% python3 -q
>>> import numpy as np
>>> np.set_printoptions(precision=3, suppress=True, linewidth=120, legacy="1.25")
>>> rnd = lambda a: np.round(a, 3) + 0
>>> F = np.load("sample11.npy")
>>> F
array([[-2.9, -2. ,  2. ,  3. , -3. , -1. , -3. ],
       [ 0. , -2.9,  2. ,  1. , -3. ,  2. ,  0. ],
       [-1. , -2. ,  3.1, -2. , -3. ,  2. , -1. ],
       [-1. , -2. ,  2. , -1.9, -2. ,  3. ,  0. ],
       [ 0. ,  0. , -2. ,  2. ,  1.1,  0. ,  0. ],
       [ 0. , -2. ,  3. , -1. ,  2. ,  2.1, -3. ],
       [-3. , -2. ,  2. ,  3. , -3. , -1. , -2.9]])
>>> np.linalg.cond(F) > 100
True
>>> np.linalg.matrix_rank(F, rtol=0.1)
5
>>> rnd(np.linalg.norm(F, 2) / np.linalg.norm(F))
0.771
>>> rng = np.random.default_rng(2208)
>>> idx = rng.permutation(7)
>>> print(idx)
[1 6 2 0 5 3 4]
>>> other = F[idx][:, idx]
>>> print(rnd(np.linalg.det(other)), rnd(np.linalg.det(F[idx])))
-6.604 6.604
>>> other
array([[-2.9,  0. ,  2. ,  0. ,  2. ,  1. , -3. ],
       [-2. , -2.9,  2. , -3. , -1. ,  3. , -3. ],
       [-2. , -1. ,  3.1, -1. ,  2. , -2. , -3. ],
       [-2. , -3. ,  2. , -2.9, -1. ,  3. , -3. ],
       [-2. , -3. ,  3. ,  0. ,  2.1, -1. ,  2. ],
       [-2. ,  0. ,  2. , -1. ,  3. , -1.9, -2. ],
       [ 0. ,  0. , -2. ,  0. ,  0. ,  2. ,  1.1]])
>>> np.allclose(other, F)
False
>>> M = np.load("data.npy")
>>> M
array([[0.5  , 0.   , 0.   , 0.   , 0.   , 0.5  ],
       [0.   , 0.667, 0.   , 0.   , 0.   , 0.333],
       [0.   , 0.   , 0.5  , 0.5  , 0.   , 0.   ],
       [0.5  , 0.   , 0.   , 0.5  , 0.   , 0.   ],
       [0.   , 0.   , 0.   , 0.5  , 0.5  , 0.   ],
       [0.   , 0.   , 0.5  , 0.   , 0.   , 0.5  ]])
>>> rnd(np.trace(np.linalg.pinv(M) @ M))
5.0
>>> np.linalg.lstsq(M[:-1].T, M[-1])[2]
5
>>> rnd(M @ np.linalg.pinv(M) @ M)
array([[0.5  , 0.   , 0.   , 0.   , 0.   , 0.5  ],
       [0.   , 0.667, 0.   , 0.   , 0.   , 0.333],
       [0.   , 0.   , 0.5  , 0.5  , 0.   , 0.   ],
       [0.5  , 0.   , 0.   , 0.5  , 0.   , 0.   ],
       [0.   , 0.   , 0.   , 0.5  , 0.5  , 0.   ],
       [0.   , 0.   , 0.5  , 0.   , 0.   , 0.5  ]])
>>> np.unique(M.round(6), axis=0).shape
(6, 6)
